>>> import numpy as np
>>> np.set_printoptions(suppress=True, linewidth=200)
>>> rng = np.random.default_rng(6598)
>>> idx = rng.integers(0, 3, 6)
>>> J = np.triu((idx[:, None] == idx) & (rng.random((6, 6)) < 0.8), 1).astype(int)
>>> J += J.T
>>> J
array([[0, 1, 0, 0, 1, 1],
       [1, 0, 0, 0, 1, 1],
       [0, 0, 0, 1, 0, 0],
       [0, 0, 1, 0, 0, 0],
       [1, 1, 0, 0, 0, 1],
       [1, 1, 0, 0, 1, 0]])
>>> # symmetric, so the eigenvalues are real
>>> idx = rng.permutation(6)
>>> B = J[:, idx] * rng.choice([-1, 1], 6)
>>> B
array([[-1,  0,  0, -1,  1,  0],
       [-1,  0,  0,  0,  1, -1],
       [ 0, -1,  0,  0,  0,  0],
       [ 0,  0,  1,  0,  0,  0],
       [ 0,  0,  0, -1,  1, -1],
       [-1,  0,  0, -1,  0, -1]])
>>> left, _, Vt = np.linalg.svd(J.T @ B)
>>> np.round(np.linalg.lstsq(J, B)[0], 3) + 0
array([[ 0.,  0.,  0.,  0.,  0., -1.],
       [ 0.,  0.,  0., -1.,  0.,  0.],
       [ 0.,  0.,  1.,  0.,  0.,  0.],
       [ 0., -1.,  0.,  0.,  0.,  0.],
       [-1.,  0.,  0.,  0.,  0.,  0.],
       [ 0.,  0.,  0.,  0.,  1.,  0.]])
>>> vec = np.array([4, 5, 3, 3, 2, 5])
>>> a = np.maximum(J @ vec, 0)
>>> print(a)
[12 11  3  3 14 11]
>>> J * (a > 1e-9)[:, None]
array([[0, 1, 0, 0, 1, 1],
       [1, 0, 0, 0, 1, 1],
       [0, 0, 0, 1, 0, 0],
       [0, 0, 1, 0, 0, 0],
       [1, 1, 0, 0, 0, 1],
       [1, 1, 0, 0, 1, 0]])
>>> J.T @ a
array([36, 37,  3,  3, 34, 37])
>>> vec = np.array([3, -2, -2, 2, -2, 1])
>>> y = J @ vec
>>> y
array([-3,  2,  2, -2,  2, -1])
>>> np.round(np.linalg.solve(J, 2 * y), 3)
array([ 6., -4., -4.,  4., -4.,  2.])
>>> np.round(np.linalg.solve(J, y), 3)
array([ 3., -2., -2.,  2., -2.,  1.])
>>> feats = np.load("layer12.npy")
>>> feats
array([[ 1, -2,  4, -8],
       [ 1, -1,  1, -1],
       [ 1,  0,  0,  0],
       [ 1,  1,  1,  1],
       [ 1,  2,  4,  8]])
>>> vec = np.array([1, 0, 2, -1])
>>> a = np.maximum(feats @ vec, 0)
>>> print(np.round(np.tanh(feats @ vec), 3))
[1.    0.999 0.762 0.964 0.762]
>>> print(np.maximum(feats @ (3 * vec), 0))
[51 12  3  6  3]
>>> B = np.array([[2, 5, 2, 2, 1, 2, 0, 5]])
>>> K = np.block([[np.zeros((1, 1)), B], [B.T, np.zeros((8, 8))]])
>>> K
array([[0., 2., 5., 2., 2., 1., 2., 0., 5.],
       [2., 0., 0., 0., 0., 0., 0., 0., 0.],
       [5., 0., 0., 0., 0., 0., 0., 0., 0.],
       [2., 0., 0., 0., 0., 0., 0., 0., 0.],
       [2., 0., 0., 0., 0., 0., 0., 0., 0.],
       [1., 0., 0., 0., 0., 0., 0., 0., 0.],
       [2., 0., 0., 0., 0., 0., 0., 0., 0.],
       [0., 0., 0., 0., 0., 0., 0., 0., 0.],
       [5., 0., 0., 0., 0., 0., 0., 0., 0.]])
>>> r0 = np.array([2, 2, 0])
>>> np.correlate(K[3], K[6], "full")
array([0., 0., 0., 0., 0., 0., 0., 0., 4., 0., 0., 0., 0., 0., 0., 0., 0.])
>>> np.polyval(r0, K[3])
array([12.,  0.,  0.,  0.,  0.,  0.,  0.,  0.,  0.])
>>> np.cross(K[3, :3], K[6, :3])
array([0., 0., 0.])
>>> np.convolve(K[3], r0)
array([4., 4., 0., 0., 0., 0., 0., 0., 0., 0., 0.])
>>> B = K + rng.integers(-2, 3, (9, 2)) @ rng.integers(-2, 3, (2, 9))
>>> B
array([[-5.,  6.,  8.,  4., -2.,  3., -1., -6.,  8.],
       [ 5.,  0., -1., -6.,  0., -6.,  1.,  2., -5.],
       [ 8.,  0., -1., -6.,  0., -6.,  1.,  2., -5.],
       [ 8., -6., -4.,  0.,  6.,  0.,  4.,  8., -2.],
       [-4.,  6.,  4.,  0., -6.,  0., -4., -8.,  2.],
       [ 1.,  3.,  1., -6., -3., -6., -1., -2., -4.],
       [ 0., -2.,  0.,  8.,  2.,  8.,  0.,  0.,  6.],
       [ 5., -4., -3., -2.,  4., -2.,  3.,  6., -3.],
       [ 3.,  4.,  2., -4., -4., -4., -2., -4., -2.]])
>>> B - K
array([[-5.,  4.,  3.,  2., -4.,  2., -3., -6.,  3.],
       [ 3.,  0., -1., -6.,  0., -6.,  1.,  2., -5.],
       [ 3.,  0., -1., -6.,  0., -6.,  1.,  2., -5.],
       [ 6., -6., -4.,  0.,  6.,  0.,  4.,  8., -2.],
       [-6.,  6.,  4.,  0., -6.,  0., -4., -8.,  2.],
       [ 0.,  3.,  1., -6., -3., -6., -1., -2., -4.],
       [-2., -2.,  0.,  8.,  2.,  8.,  0.,  0.,  6.],
       [ 5., -4., -3., -2.,  4., -2.,  3.,  6., -3.],
       [-2.,  4.,  2., -4., -4., -4., -2., -4., -2.]])
>>> print(np.round(np.linalg.svd(B - K, compute_uv=False), 3) + 0)
[27.52  22.861  0.     0.     0.     0.     0.     0.     0.   ]
>>> vals, V = np.linalg.eigh(K)
>>> vec = np.array([0, 0, 2, 3, 0, 2, 1, 2, 1])
>>> vec @ K @ vec
np.float64(0.0)
>>> np.round(V * np.abs(vals) @ V.T, 3) + 0
array([[8.185, 0.   , 0.   , 0.   , 0.   , 0.   , 0.   , 0.   , 0.   ],
       [0.   , 0.489, 1.222, 0.489, 0.489, 0.244, 0.489, 0.   , 1.222],
       [0.   , 1.222, 3.054, 1.222, 1.222, 0.611, 1.222, 0.   , 3.054],
       [0.   , 0.489, 1.222, 0.489, 0.489, 0.244, 0.489, 0.   , 1.222],
       [0.   , 0.489, 1.222, 0.489, 0.489, 0.244, 0.489, 0.   , 1.222],
       [0.   , 0.244, 0.611, 0.244, 0.244, 0.122, 0.244, 0.   , 0.611],
       [0.   , 0.489, 1.222, 0.489, 0.489, 0.244, 0.489, 0.   , 1.222],
       [0.   , 0.   , 0.   , 0.   , 0.   , 0.   , 0.   , 0.   , 0.   ],
       [0.   , 1.222, 3.054, 1.222, 1.222, 0.611, 1.222, 0.   , 3.054]])
>>> np.abs(K).sum(axis=1).max(), round(np.abs(vals).max(), 3)
(np.float64(19.0), np.float64(8.185))
>>> print(np.round(np.linalg.eigvalsh(K[1:, 1:]), 3))
[0. 0. 0. 0. 0. 0. 0. 0.]
